In [1]: import numpy as np

In [2]: np.set_printoptions(precision=2, suppress=True, linewidth=120)

In [3]: F = np.array([[1, 4, 1],
   ...:     [-4, 2, 1],
   ...:     [-4, 2, 1],
   ...:     [0, 0, 0],
   ...:     [0, 0, 0],
   ...:     [0, 0, 0],
   ...:     [-3, 6, 2],
   ...:     [3, -1, -1],
   ...:     [3, -1, -1],
   ...:     [1, 4, 1],
   ...:     [4, 3, 0],
   ...:     [0, 0, 0],
   ...:     [3, -1, -1],
   ...:     [0, 0, 0]])

In [4]: W = np.array([[0, 2], [-3, 2], [1, -3]])

In [5]: beta = np.array([8, 7])

In [6]: H = np.maximum(F @ W + beta, 0)

In [7]: (H > 0).astype(int)
Out[7]: 
array([[0, 1],
       [1, 0],
       [1, 0],
       [1, 1],
       [1, 1],
       [1, 1],
       [0, 1],
       [1, 1],
       [1, 1],
       [0, 1],
       [0, 1],
       [1, 1],
       [1, 1],
       [1, 1]])

In [8]: (H > 0).mean(axis=0)
Out[8]: array([0.71, 0.86])

In [9]: np.linalg.matrix_rank(H)
Out[9]: np.int64(2)

In [10]: H
Out[10]: 
array([[ 0, 14],
       [ 3,  0],
       [ 3,  0],
       [ 8,  7],
       [ 8,  7],
       [ 8,  7],
       [ 0,  7],
       [10, 14],
       [10, 14],
       [ 0, 14],
       [ 0, 21],
       [ 8,  7],
       [10, 14],
       [ 8,  7]])

In [11]: Z = np.array([[-3, 1], [-7, -9]])

In [12]: (H @ Z).round(6).argmax(axis=1)
Out[12]: array([0, 1, 1, 1, 1, 1, 0, 1, 1, 0, 0, 1, 1, 1])

In [13]: H @ Z
Out[13]: 
array([[ -98, -126],
       [  -9,    3],
       [  -9,    3],
       [ -73,  -55],
       [ -73,  -55],
       [ -73,  -55],
       [ -49,  -63],
       [-128, -116],
       [-128, -116],
       [ -98, -126],
       [-147, -189],
       [ -73,  -55],
       [-128, -116],
       [ -73,  -55]])

In [14]: def softmax(z):
    ...:     e = np.exp(z - z.max(axis=-1, keepdims=True))
    ...:     return e / e.sum(axis=-1, keepdims=True)
    ...: 

In [15]: softmax(F[0])
Out[15]: array([0.05, 0.91, 0.05])

In [16]: att = F @ F.T / np.sqrt(3)

In [17]: softmax(att)[0] @ F
Out[17]: array([-2.5 ,  5.76,  1.87])

In [18]: B = np.c_[F[:, :2] @ np.array([[2, 2], [3, 3]]), np.array([0, 0, 3, 1, 1, 2, 3, 0, 3, 1, 0, 0, 3, 0])]

In [19]: B
Out[19]: 
array([[14, 14,  0],
       [-2, -2,  0],
       [-2, -2,  3],
       [ 0,  0,  1],
       [ 0,  0,  1],
       [ 0,  0,  2],
       [12, 12,  3],
       [ 3,  3,  0],
       [ 3,  3,  3],
       [14, 14,  1],
       [17, 17,  0],
       [ 0,  0,  0],
       [ 3,  3,  3],
       [ 0,  0,  0]])

In [20]: np.round(np.linalg.norm(B - F @ np.linalg.lstsq(F, B)[0], axis=0), 2) + 0
Out[20]: array([0.  , 0.  , 4.68])

In [21]: left, s, Vt = np.linalg.svd(B)

In [22]: evecs = Vt[:(s > 1e-8).sum()]

In [23]: rng = np.random.default_rng(404375)

In [24]: x0 = B[8] + -3 * B[2] + rng.integers(2) * np.eye(3)[2]

In [25]: x0
Out[25]: array([ 9.,  9., -5.])

In [26]: np.diag(evecs.T @ evecs)
Out[26]: array([0.5, 0.5, 1. ])

In [27]: np.linalg.matrix_rank(np.vstack([B, x0]))
Out[27]: np.int64(2)

In [28]: round(float(np.linalg.norm(x0 - evecs.T @ evecs @ x0)), 2)
Out[28]: 0.0

In [29]: np.round(evecs.T @ evecs, 2) + 0
Out[29]: 
array([[0.5, 0.5, 0. ],
       [0.5, 0.5, 0. ],
       [0. , 0. , 1. ]])
